$ ipython --no-banner

In [1]: import numpy as np

In [2]: import numpy.linalg as la

In [3]: np.set_printoptions(precision=2, suppress=True, linewidth=160)

In [4]: rnd = lambda a: np.round(a, 2) + 0

In [5]: J = np.load("case4.npy")

In [6]: J
Out[6]: 
array([[ -4,   3,   3,  -3,  -4,  -5,  -5,  -4],
       [ -3,  -1,   2,  -4,   3,  -3,  -1,  -1],
       [  2,   5,  -1,   5, -10,   1,  -3,  -2]])

In [7]: left, sig, VT = la.svd(J)

In [8]: V = VT[:(sig > 1e-8).sum()]

In [9]: rng = np.random.default_rng(159)

In [10]: x0 = J[0] + 5 * J[1] + rng.integers(2) * np.eye(8)[6]

In [11]: x0
Out[11]: array([-19.,  -2.,  13., -23.,  11., -20.,  -9.,  -9.])

In [12]: rnd(np.diag(V.T @ V))
Out[12]: array([0.21, 0.17, 0.1 , 0.32, 0.6 , 0.25, 0.21, 0.13])

In [13]: la.matrix_rank(np.vstack([J, x0]))
Out[13]: np.int64(3)

In [14]: m1 = np.load("sample13.npy")

In [15]: m1
Out[15]: 
array([[ -5,  10,  20,   0, -10,  -5],
       [ -2,   4,   8,   0,  -4,  -2],
       [ -3,   6,  12,   0,  -6,  -3],
       [  0,   0,   0,   0,   0,   0],
       [ -4,   8,  16,   0,  -8,  -4],
       [  0,   0,   0,   0,   0,   0],
       [ -3,   6,  12,   0,  -6,  -3],
       [ -1,   2,   4,   0,  -2,  -1],
       [ -3,   6,  12,   0,  -6,  -3]])

In [16]: left, sig, VT = la.svd(m1)

In [17]: rnd(sig)
Out[17]: array([43.57,  0.  ,  0.  ,  0.  ,  0.  ,  0.  ])

In [18]: out = left[:, :1] @ np.diag(sig[:1]) @ VT[:1]

In [19]: print(rnd(la.norm(m1 - out) / la.norm(m1)))
0.0

In [20]: rnd(np.abs(m1 - out).max())
Out[20]: np.float64(0.0)
